% python3 -q
>>> import numpy as np
>>> import numpy.linalg as la
>>> np.set_printoptions(suppress=True, linewidth=100)
>>> M = np.array([[1.0, 0.2, 0.04], [0.2, 1.0, 0.2], [0.04, 0.2, 1.0]])
>>> M
array([[1.  , 0.2 , 0.04],
       [0.2 , 1.  , 0.2 ],
       [0.04, 0.2 , 1.  ]])
>>> x = np.array([5, 9, 6])
>>> target = M @ x
>>> beta, lr = np.zeros(3), 1 / la.norm(M, 2) ** 2
>>> for i in range(60):
...     beta -= lr * M.T @ (M @ beta - target)
...     if i % 10 == 0: print(i, round(la.norm(M @ beta - target), 3))
... 
0 0.714
10 0.014
20 0.0
30 0.0
40 0.0
50 0.0
>>> round(float(la.cond(M)), 3)
1.77
>>> out = np.array([[3, -4], [-5, -2], [4, -3]])
>>> np.einsum("ij->j", M)
array([1.24, 1.4 , 1.24])
>>> np.round(np.einsum("ik,kj->ij", M, out), 3)
array([[ 2.16, -4.52],
       [-3.6 , -3.4 ],
       [ 3.12, -3.56]])
>>> la.matrix_rank(M @ out)
np.int64(2)
>>> evals, vecs = la.eigh(M)
>>> np.round(la.eigvalsh(M @ M), 3)
array([0.542, 0.922, 1.699])
>>> (evals > 1e-8).sum(), (evals < -1e-8).sum()
(np.int64(3), np.int64(0))
>>> evals.sum(), np.trace(M)
(np.float64(3.0), np.float64(3.0))
>>> np.round(vecs.T @ vecs, 3) + 0
array([[1., 0., 0.],
       [0., 1., 0.],
       [0., 0., 1.]])
>>> np.round(la.eigvalsh(M + -3 * np.eye(3)), 3)
array([-2.264, -2.04 , -1.696])
>>> np.round(vecs @ np.diag(evals) @ vecs.T, 3)
array([[1.  , 0.2 , 0.04],
       [0.2 , 1.  , 0.2 ],
       [0.04, 0.2 , 1.  ]])
>>> np.round(la.svd(M, compute_uv=False), 3)
array([1.304, 0.96 , 0.736])
>>> feats = np.load("dump.npy")
>>> feats
array([[-4,  3, -1],
       [ 3,  2,  0],
       [-1,  0, -2]])
>>> x = np.ones(3)
>>> for _ in range(3):
...     x = M @ x
...     x /= la.norm(x)
...     print(round(x @ M @ x, 3))
... 
1.3
1.302
1.303
>>> x.round(3)
array([0.529, 0.664, 0.529])
>>> np.trace(feats)
np.int64(-4)
>>> data = np.loadtxt("run7.csv", delimiter=",")
>>> data
array([[0., 0., 2., 1.],
       [0., 0., 0., 2.],
       [2., 0., 0., 0.],
       [1., 2., 0., 0.]])
>>> out = M / la.norm(M, axis=1, keepdims=True)
>>> C2 = out @ out.T
>>> np.round(la.norm(out, axis=1), 3)
array([1., 1., 1.])
>>> np.round(np.degrees(np.arccos(np.clip(C2[2, 1], -1, 1))), 3)
np.float64(67.376)
>>> C2[2].round(3)
array([0.115, 0.385, 1.   ])
>>> C2.round(3)
array([[1.   , 0.385, 0.115],
       [0.385, 1.   , 0.385],
       [0.115, 0.385, 1.   ]])
>>> evals, vecs = la.eigh(data)
>>> (evals > 1e-8).sum(), (evals < -1e-8).sum()
(np.int64(2), np.int64(2))
>>> evals.round(3)
array([-2.562, -1.562,  1.562,  2.562])
>>> np.abs(vecs[:, -1]).round(6).argmax()
np.int64(0)
>>> np.round(la.eigvalsh(data + -2 * np.eye(4)), 3)
array([-4.562, -3.562, -0.438,  0.562])
>>> rng = np.random.default_rng(196106)
>>> z = rng.permutation(4)
>>> out = data[:, z] * rng.choice([-1, 1], 4)
>>> out
array([[ 2.,  1., -0., -0.],
       [ 0.,  2., -0., -0.],
       [ 0.,  0., -0., -2.],
       [ 0.,  0., -2., -1.]])
>>> left, _, VT = la.svd(data.T @ out)
>>> z
array([2, 3, 1, 0])
>>> np.round(left @ VT, 3) + 0
array([[ 0.,  0.,  0., -1.],
       [ 0.,  0., -1.,  0.],
       [ 1.,  0.,  0.,  0.],
       [ 0.,  1.,  0.,  0.]])
>>> np.round(la.lstsq(data, out)[0], 3) + 0
array([[ 0.,  0.,  0., -1.],
       [ 0.,  0., -1.,  0.],
       [ 1.,  0.,  0.,  0.],
       [ 0.,  1.,  0.,  0.]])
>>> evals, vecs = la.eigh(data)
>>> x = np.array([3, 2, 0, 5])
>>> x @ data @ x
np.float64(70.0)
>>> np.round(la.eigvalsh(data[1:, 1:]), 3)
array([-2.,  0.,  2.])
>>> np.round(vecs * np.abs(evals) @ vecs.T, 3) + 0
array([[2.183, 0.485, 0.   , 0.   ],
       [0.485, 1.94 , 0.   , 0.   ],
       [0.   , 0.   , 1.94 , 0.485],
       [0.   , 0.   , 0.485, 2.183]])
>>> np.round(vecs * np.maximum(evals, 0) @ vecs.T, 3) + 0
array([[1.091, 0.243, 1.   , 0.5  ],
       [0.243, 0.97 , 0.   , 1.   ],
       [1.   , 0.   , 0.97 , 0.243],
       [0.5  , 1.   , 0.243, 1.091]])
>>> np.abs(data).sum(axis=1).max(), round(float(np.abs(evals).max()), 3)
(np.float64(3.0), 2.562)
>>> F = np.load("sample12.npy")
>>> F
array([[ 0,  2,  0,  0],
       [-2, -1,  0,  0],
       [ 0,  0,  0,  2],
       [ 0,  0, -2, -1]])
>>> np.round(np.sort(la.eigvals(F).real), 3)
array([-0.5, -0.5, -0.5, -0.5])
>>> np.flatnonzero(la.matrix_power((F != 0) + (F.T != 0) + np.eye(4), 4)[0])
array([0, 1])
>>> Q = F.astype(float).copy()
>>> for j in range(4):
...     Q[:, j] -= Q[:, :j] @ (Q[:, :j].T @ Q[:, j])
...     Q[:, j] /= la.norm(Q[:, j])
... 
>>> Q.T @ F
array([[2., 1., 0., 0.],
       [0., 2., 0., 0.],
       [0., 0., 2., 1.],
       [0., 0., 0., 2.]])
